% python3 -q
>>> import numpy as np
>>> import numpy.linalg as la
>>> np.set_printoptions(precision=3, suppress=True, linewidth=120, floatmode="fixed")
>>> def rnd(a):
...     return np.round(a, 3) + 0
... 
>>> J = np.load("run8.npy")
>>> J
array([[ 4.000, -1.000, -1.000],
       [ 1.000,  2.000, -1.000],
       [-1.000,  1.000,  4.000]])
>>> q, vecs = la.qr(J[:, :2])[0], la.qr(J[:, 2:])[0]
>>> sigma = la.svd(q.T @ vecs, compute_uv=False)
>>> rnd(sigma)
array([0.522])
>>> rnd(np.degrees(np.arccos(sigma.clip(0, 1))))
array([58.518])
>>> rnd(la.norm(q @ q.T - vecs @ vecs.T, 2))
np.float64(1.0)
>>> X = np.array([[1, 0, 0, 0], [1, 1, 0, 0], [1, 1, 1, 0], [2, 0, 2, 1]])
>>> M2 = la.invert(X)
Traceback (most recent call last):
  File "<python-input-12>", line 1, in <module>
    M2 = la.invert(X)
         ^^^^^^^^^
AttributeError: module 'numpy.linalg' has no attribute 'invert'
>>> M2 = la.inv(X)
>>> (np.abs(M2) > 1e-9).astype(int)
array([[1, 0, 0, 0],
       [1, 1, 0, 0],
       [0, 1, 1, 0],
       [1, 1, 1, 1]])
>>> rnd(la.inv(M2))
array([[1.000, 0.000, 0.000, 0.000],
       [1.000, 1.000, 0.000, 0.000],
       [1.000, 1.000, 1.000, 0.000],
       [2.000, 0.000, 2.000, 1.000]])
>>> rnd(la.slogdet(X)[0])
np.float64(1.0)
>>> rnd(la.cond(X))
np.float64(13.944)
>>> np.allclose(M2, X.T)
False
>>> E = np.load("case3.npy")
>>> E
array([[-2.000,  1.000,  0.000,  0.000],
       [ 0.000, -2.000,  1.000,  0.000],
       [ 0.000,  0.000, -2.000,  1.000],
       [ 0.000,  0.000,  0.000, -2.000]])
>>> u = np.array([1, 3, 1, 2])
>>> M2 = E + np.outer(u, np.eye(4)[0])
>>> M2
array([[-1.000,  1.000,  0.000,  0.000],
       [ 3.000, -2.000,  1.000,  0.000],
       [ 1.000,  0.000, -2.000,  1.000],
       [ 2.000,  0.000,  0.000, -2.000]])
>>> la.matrix_rank(M2 - E)
np.int64(1)
>>> la.matrix_rank(la.inv(M2) - la.inv(E), tol=1e-8)
np.int64(1)
>>> q, vecs = la.qr(E[:, :1])[0], la.qr(E[:, 1:])[0]
>>> sigma = la.svd(q.T @ vecs, compute_uv=False)
>>> rnd(la.norm(q @ q.T - vecs @ vecs.T, 2))
np.float64(1.0)
>>> (sigma > 0.9).sum()
np.int64(0)
>>> rnd(la.eigvals(E))
array([-2.000, -2.000, -2.000, -2.000])
>>> rnd(la.eigvals(E).sum().real)
np.float64(-8.0)
>>> rnd(la.det(E[::-1]))
np.float64(16.0)
>>> rnd(la.det(E.T))
np.float64(16.0)
>>> np.poly(E)
array([ 1.000,  8.000, 24.000, 32.000, 16.000])
